In [1]: import numpy as np

In [2]: np.set_printoptions(precision=2, suppress=True, linewidth=160, floatmode="fixed")

In [3]: rng = np.random.default_rng(417555)

In [4]: A = rng.normal(size=(11, 3))

In [5]: A = 3 * A / np.linalg.norm(A, axis=1, keepdims=True)

In [6]: A
Out[6]: 
array([[ 1.24, -1.12, -2.49],
       [ 1.56,  0.77, -2.45],
       [ 1.83, -0.01,  2.38],
       [ 1.54, -0.51,  2.52],
       [-0.53, -0.08, -2.95],
       [ 0.24,  1.72,  2.44],
       [ 2.06,  1.10,  1.88],
       [ 1.40, -0.16, -2.65],
       [-2.66,  1.31,  0.46],
       [ 1.73, -2.44, -0.19],
       [-2.11,  1.96,  0.84]])

In [7]: u = np.array([1, 1, 0])

In [8]: np.correlate(A[6], A[2], "full")
Out[8]: array([4.90, 2.59, 8.24, 2.00, 3.44])

In [9]: Xs = A - A.mean(axis=0)

In [10]: evecs = np.linalg.svd(Xs)[2][:2]

In [11]: out = Xs - Xs @ evecs.T @ evecs

In [12]: out.std(axis=0)
Out[12]: array([0.44, 0.71, 0.16])

In [13]: q, r_ = np.linalg.qr(A)

In [14]: np.allclose(r_.T @ r_, A.T @ A)
Out[14]: True

In [15]: r_
Out[15]: 
array([[-5.55,  1.86, -0.06],
       [ 0.00, -3.79, -2.47],
       [ 0.00,  0.00, -6.65]])

In [16]: out = A / np.linalg.norm(A, axis=1, keepdims=True)

In [17]: G = out @ out.T

In [18]: G[4]
Out[18]: array([ 0.76,  0.70, -0.89, -0.91,  1.00, -0.83, -0.75,  0.79, -0.01, -0.02, -0.17])

In [19]: (G - 2 * np.eye(11)).round(6).argmax(axis=1)
Out[19]: array([ 7,  7,  3,  2,  7,  6,  2,  1, 10,  0,  8])

In [20]: G = np.cov(A, rowvar=False)

In [21]: np.argwhere(np.triu(np.abs(np.corrcoef(A.T)) > 0.8, 1))
Out[21]: array([], shape=(0, 2), dtype=int64)

In [22]: np.argsort(-A.std(axis=0).round(6), kind="stable")
Out[22]: array([2, 0, 1])

In [23]: G
Out[23]: 
array([[ 2.72, -1.18,  0.05],
       [-1.18,  1.72,  0.93],
       [ 0.05,  0.93,  5.04]])

In [24]: np.corrcoef(A.T)
Out[24]: 
array([[ 1.00, -0.54,  0.01],
       [-0.54,  1.00,  0.32],
       [ 0.01,  0.32,  1.00]])

In [25]: arr = np.loadtxt("data.csv", delimiter=",")

In [26]: arr
Out[26]: 
array([[-8.00, -3.00],
       [-1.00,  5.00],
       [ 2.00,  8.00],
       [-7.00, -8.00]])

In [27]: q = arr.astype(float).copy()

In [28]: for j in range(2):
    ...:     q[:, j] -= q[:, :j] @ (q[:, :j].T @ q[:, j])
    ...:     q[:, j] /= np.linalg.norm(q[:, j])
    ...: 

In [29]: q
Out[29]: 
array([[-0.74,  0.33],
       [-0.09,  0.60],
       [ 0.18,  0.67],
       [-0.64, -0.27]])

In [30]: proj = arr @ np.linalg.solve(arr.T @ arr, arr.T)

In [31]: proj @ arr[:, 1]
Out[31]: array([-3.00,  5.00,  8.00, -8.00])

In [32]: np.linalg.matrix_rank(np.eye(4) - proj)
Out[32]: np.int64(2)

In [33]: np.round((np.eye(4) - proj) @ arr, 2) + 0
Out[33]: 
array([[0.00, 0.00],
       [0.00, 0.00],
       [0.00, 0.00],
       [0.00, 0.00]])

In [34]: np.allclose(proj @ proj, proj)
Out[34]: True

In [35]: arr.reshape(4, 3)
Traceback (most recent call last):
  Cell In[35], line 1
    arr.reshape(4, 3)
ValueError: cannot reshape array of size 8 into shape (4,3)


In [36]: arr.reshape(-1, 2)
Out[36]: 
array([[-8.00, -3.00],
       [-1.00,  5.00],
       [ 2.00,  8.00],
       [-7.00, -8.00]])

In [37]: arr.ravel(order="F")
Out[37]: array([-8.00, -1.00,  2.00, -7.00, -3.00,  5.00,  8.00, -8.00])

In [38]: arr.reshape(2, -1)
Out[38]: 
array([[-8.00, -3.00, -1.00,  5.00],
       [ 2.00,  8.00, -7.00, -8.00]])

In [39]: T = arr.reshape(4, 2, -1)

In [40]: T.transpose(1, 0, 2)
Out[40]: 
array([[[-8.00],
        [-1.00],
        [ 2.00],
        [-7.00]],

       [[-3.00],
        [ 5.00],
        [ 8.00],
        [-8.00]]])

In [41]: np.einsum("ihd,jhd->hij", T, T).shape
Out[41]: (2, 4, 4)

In [42]: T.sum(axis=1)
Out[42]: 
array([[-11.00],
       [  4.00],
       [ 10.00],
       [-15.00]])

In [43]: np.swapaxes(T, 1, 2)[0]
Out[43]: array([[-8.00, -3.00]])
